In [1]: import numpy as np

In [2]: from numpy import linalg as LA

In [3]: np.set_printoptions(precision=2, suppress=True, linewidth=120, floatmode="fixed")

In [4]: def rnd(a):
   ...:     return np.round(a, 2) + 0
   ...: 

In [5]: A = np.loadtxt("case11.csv", delimiter=",")

In [6]: print(rnd(A))
[[-1.72 -8.55  8.90 -3.43]
 [-1.18 -5.03  5.80 -2.07]
 [-1.07 -3.87  4.55 -1.65]
 [-1.06 -3.71  4.37 -1.59]
 [-1.01 -2.72  3.10 -1.24]
 [-0.99 -1.49  1.09 -0.83]
 [-0.93 -1.13  0.45 -0.69]
 [-0.89 -1.04  0.30 -0.64]
 [-0.89 -1.04  0.30 -0.64]
 [-0.70 -0.74  0.00 -0.48]
 [-0.65 -0.67 -0.03 -0.44]
 [-0.62 -0.64 -0.05 -0.42]
 [-0.45 -0.46 -0.08 -0.30]
 [-0.43 -0.44 -0.08 -0.29]
 [-0.23 -0.23 -0.06 -0.16]
 [-0.20 -0.20 -0.06 -0.14]
 [-0.14 -0.14 -0.04 -0.09]
 [-0.02 -0.02 -0.01 -0.01]
 [ 1.37  1.41  0.67  0.93]
 [ 4.90  5.42  2.76  3.44]
 [ 5.94  6.68  3.38  4.21]
 [ 8.96 10.49  5.13  6.48]
 [10.33 12.26  5.90  7.53]
 [13.54 16.53  7.67 10.02]
 [15.19 18.77  8.55 11.32]
 [17.19 21.51  9.60 12.90]
 [17.80 22.36  9.91 13.39]
 [21.21 27.14 11.65 16.12]
 [23.29 30.10 12.68 17.80]
 [24.42 31.72 13.23 18.71]]

In [7]: # rank 3

In [8]: cov = np.cov(A, rowvar=False)

In [9]: print(rnd(A.std(axis=0)))
[ 8.40 11.15  4.33  6.50]

In [10]: print(rnd(np.corrcoef(A[:, 3], A[:, 1])[0, 1]))
1.0

In [11]: print(rnd(np.median(A, axis=0)))
[-0.22 -0.22  2.93 -0.15]

In [12]: Ac = A - A.mean(axis=0)

In [13]: evecs = LA.svd(Ac)[2][:3]

In [14]: out = Ac - Ac @ evecs.T @ evecs

In [15]: print(rnd(np.cov(Ac @ evecs.T, rowvar=False)))
[[258.12   0.00   0.00]
 [  0.00   6.42   0.00]
 [  0.00   0.00   0.06]]

In [16]: print(rnd((Ac @ evecs.T).std(axis=0)))
[15.80  2.49  0.24]

In [17]: print(rnd(LA.norm(out) / LA.norm(Ac)))
0.0

In [18]: print(rnd(out.std(axis=0)))
[0.00 0.00 0.00 0.00]
